$ python -q
>>> import numpy as np
>>> np.set_printoptions(precision=2, suppress=True, linewidth=120)
>>> m1 = np.load("dump.npy")
>>> print(m1)
[[ 3 -3  0 -2  2  3]
 [ 3 -4  3 -3  5  4]
 [ 3 -4  3 -3  5  4]
 [ 3 -3  0 -2  2  3]]
>>> print([round(float(x), 2) for x in np.linalg.svd(m1, compute_uv=False)[:3]])
[15.12, 3.07, 0.0]
>>> print(np.argsort(-np.linalg.norm(m1, axis=0).round(6), kind="stable")[:3])
[4 1 5]
>>> print(np.linalg.matrix_rank(m1, rtol=0.1))
2
>>> print(np.linalg.cond(m1) > 100)
True
>>> print(round(np.trace(np.linalg.pinv(m1) @ m1), 2))
2.0
>>> print(np.abs(np.diag(np.linalg.qr(m1)[1])) > 1e-9)
[ True  True False False]
>>> print(np.unique(m1.round(6), axis=0).shape)
(2, 6)
>>> print(np.round(m1 @ np.linalg.pinv(m1) @ m1, 2) + 0)
[[ 3. -3.  0. -2.  2.  3.]
 [ 3. -4.  3. -3.  5.  4.]
 [ 3. -4.  3. -3.  5.  4.]
 [ 3. -3.  0. -2.  2.  3.]]
>>> t3 = np.stack([m1, -3 * m1, m1[::-1]])
>>> print((t3 @ m1.T).shape)
(3, 4, 4)
>>> print(t3.shape)
(3, 4, 6)
>>> print(np.einsum("bij,cij->bc", t3, t3))
[[ 238 -714  238]
 [-714 2142 -714]
 [ 238 -714  238]]
>>> print(np.linalg.norm(t3, axis=(1, 2)))
[15.43 46.28 15.43]
>>> rng = np.random.default_rng(840155)
>>> W0 = (rng.random((3, 3)) < 0.3) + np.eye(3)
>>> W0 /= W0.sum(axis=1, keepdims=True)
>>> print(W0)
[[0.67 0.33 0.  ]
 [0.   1.   0.  ]
 [0.33 0.   0.67]]
>>> f = np.array([5, 2])
>>> print(np.cross(W0[2, :3], W0[1, :3]))
[-0.67  0.    0.33]
>>> print(np.correlate(W0[2], W0[1], "full"))
[0.   0.33 0.   0.67 0.  ]
>>> print(np.array([np.convolve(row, f, "same") for row in W0]))
[[3.33 3.   0.67]
 [0.   5.   2.  ]
 [1.67 0.67 3.33]]
>>> print(np.convolve(W0[2], f))
[1.67 0.67 3.33 1.33]
>>> print(np.linalg.matrix_power(W0, 2))
[[0.44 0.56 0.  ]
 [0.   1.   0.  ]
 [0.44 0.11 0.44]]
>>> print(W0 @ np.ones(3))
[1. 1. 1.]
>>> print(W0.sum(axis=1))
[1. 1. 1.]
>>> print(np.round(np.linalg.matrix_power(W0, 100), 2) + 0)
[[0. 1. 0.]
 [0. 1. 0.]
 [0. 1. 0.]]
>>> pr = np.eye(3)[1]
>>> for _ in range(5):
...     pr = pr @ W0
...     print(pr.round(2))
... 
[0. 1. 0.]
[0. 1. 0.]
[0. 1. 0.]
[0. 1. 0.]
[0. 1. 0.]
